$ python -q
>>> import numpy as np
>>> np.set_printoptions(precision=1, suppress=True, linewidth=200)
>>> m1 = np.load("block11.npy")
>>> m1
array([[ 3. ,  0. ,  3.1,  1. ],
       [ 3.1,  0. ,  2.9,  1. ],
       [ 3. ,  0.2,  3.1,  1. ],
       [ 3. , -0.1,  2.9,  0.9],
       [ 3. ,  0.2,  3. ,  1.1],
       [ 3.3, -0.2,  3.1,  1. ],
       [ 3. ,  0.1,  3.1,  1.1],
       [ 3.1,  0. ,  3. ,  0.9],
       [ 2.9,  0.1,  2.8,  1. ],
       [ 2.9,  0.1,  3. ,  0.7],
       [ 3.1,  0.2,  3. ,  1.2],
       [ 3. ,  0. ,  3.1,  0.9],
       [ 2.9,  1.9,  3. ,  3.1],
       [ 2.9,  2. ,  2.9,  2.9],
       [ 3. ,  2.1,  2.9,  2.8],
       [ 2.9,  2. ,  2.9,  3. ],
       [ 3. ,  1.9,  3.1,  3. ],
       [ 3. ,  1.9,  2.9,  2.8],
       [ 3. ,  2. ,  3. ,  3. ],
       [ 3.1,  2. ,  3.1,  3.1],
       [ 3. ,  2. ,  3. ,  2.9],
       [ 3.1,  1.9,  3. ,  3.1],
       [ 3. ,  1.8,  2.9,  3. ],
       [ 3. ,  2.2,  2.9,  3.1]])
>>> x = np.array([0, 2, 3, 0])
>>> rhs = m1 @ x
>>> np.round(np.linalg.pinv(m1) @ m1, 1) + 0
array([[1., 0., 0., 0.],
       [0., 1., 0., 0.],
       [0., 0., 1., 0.],
       [0., 0., 0., 1.]])
>>> try:
...     np.linalg.solve(m1, rhs)
... except np.linalg.LinAlgError as e:
...     print("failed:", e)
... 
failed: Last 2 dimensions of the array must be square
>>> rng = np.random.default_rng(27669)
>>> rhs = rhs + 0.3 * rng.normal(size=24)
>>> rhs
array([ 9.5,  8.5,  9.7,  8.7,  9.1,  8.8,  9.3,  8.8,  9.2,  9.8,  9.1,  9.6, 12.2, 12.6, 13.5, 12. , 13.3, 13.1, 12.7, 13.2, 14. , 12.6, 12.5, 12.8])
>>> c, *_ = np.linalg.lstsq(m1, rhs)
>>> round(float(np.linalg.norm(rhs - m1 @ c)), 1)
1.8
>>> A2 = m1 / np.linalg.norm(m1, axis=1, keepdims=True)
>>> gram = A2 @ A2.T
>>> gram[3]
array([1. , 1. , 1. , 1. , 1. , 1. , 1. , 1. , 1. , 1. , 1. , 1. , 0.8, 0.8, 0.8, 0.8, 0.9, 0.9, 0.8, 0.9, 0.9, 0.9, 0.9, 0.8])
>>> Uu, sig, VT = np.linalg.svd(m1)
>>> sig
array([23.7,  6.1,  0.5,  0.3])
>>> np.argmax(sig[:-1] / (sig[1:] + 1e-6)) + 1
np.int64(2)
>>> A2 = Uu[:, :2] @ np.diag(sig[:2]) @ VT[:2]
>>> round(float(np.abs(m1 - A2).max()), 1)
0.2
>>> np.round(np.linalg.norm(m1 - A2) / np.linalg.norm(m1), 1)
np.float64(0.0)
>>> def softmax(z):
...     e = np.exp(z - z.max(axis=-1, keepdims=True))
...     return e / e.sum(axis=-1, keepdims=True)
... 
>>> softmax(m1).sum(axis=1)
array([1., 1., 1., 1., 1., 1., 1., 1., 1., 1., 1., 1., 1., 1., 1., 1., 1., 1., 1., 1., 1., 1., 1., 1.])
>>> softmax(m1[20] + 2)
array([0.3, 0.1, 0.3, 0.3])
>>> np.round(softmax(10 * m1[20]), 1) + 0
array([0.4, 0. , 0.4, 0.2])
>>> softmax(m1[20])
array([0.3, 0.1, 0.3, 0.3])
>>> scores = m1 @ m1.T / np.sqrt(4)
>>> softmax(scores).round(6).argmax(axis=1)
array([19, 19, 19, 19, 19, 19, 19, 19, 19, 19, 19, 19, 19, 19, 19, 19, 19, 19, 19, 19, 19, 19, 19, 19])
